% ipython --no-banner

In [1]: import numpy as np

In [2]: import numpy.linalg as la

In [3]: np.set_printoptions(precision=2, suppress=True, linewidth=140)

In [4]: def tidy(a):
   ...:     return np.round(a, 2) + 0
   ...: 

In [5]: J = np.load("case2.npy")

In [6]: J
Out[6]: 
array([[1, 0, 0, 0, 0, 1, 1, 4, 3, 5, 5],
       [0, 0, 3, 0, 1, 0, 0, 0, 0, 0, 0],
       [0, 0, 1, 0, 5, 0, 0, 0, 0, 0, 0],
       [1, 0, 0, 4, 0, 0, 3, 1, 4, 5, 0],
       [0, 3, 2, 0, 2, 0, 0, 0, 0, 0, 0],
       [2, 0, 0, 4, 0, 2, 1, 0, 1, 3, 2],
       [1, 0, 0, 1, 0, 4, 2, 4, 4, 1, 5],
       [5, 0, 0, 2, 0, 3, 2, 0, 1, 1, 0],
       [0, 0, 0, 4, 0, 5, 5, 4, 3, 1, 4],
       [1, 0, 0, 2, 0, 0, 3, 1, 3, 5, 2],
       [0, 0, 0, 1, 0, 5, 4, 4, 0, 5, 4]])

In [7]: out = J / np.sqrt((J ** 2).mean(axis=1, keepdims=True))

In [8]: tidy(out[4])
Out[8]: array([0.  , 2.41, 1.61, 0.  , 1.61, 0.  , 0.  , 0.  , 0.  , 0.  , 0.  ])

In [9]: la.matrix_rank(J - J.mean(axis=1, keepdims=True))
Out[9]: np.int64(10)

In [10]: x0 = np.array([0, 2, 2, 0, 1, 1, 0, 2, 2, 2, 0])

In [11]: y = J @ x0

In [12]: y
Out[12]: array([25,  7,  7, 20, 12, 10, 22,  7, 21, 18, 23])

In [13]: tidy(la.solve(J, 4 * y))
Out[13]: array([0., 8., 8., 0., 4., 4., 0., 8., 8., 8., 0.])

In [14]: tidy(la.solve(J, y))
Out[14]: array([0., 2., 2., 0., 1., 1., 0., 2., 2., 2., 0.])

In [15]: tidy(la.solve(J, y + J[:, 6]))
Out[15]: array([0., 2., 2., 0., 1., 1., 1., 2., 2., 2., 0.])
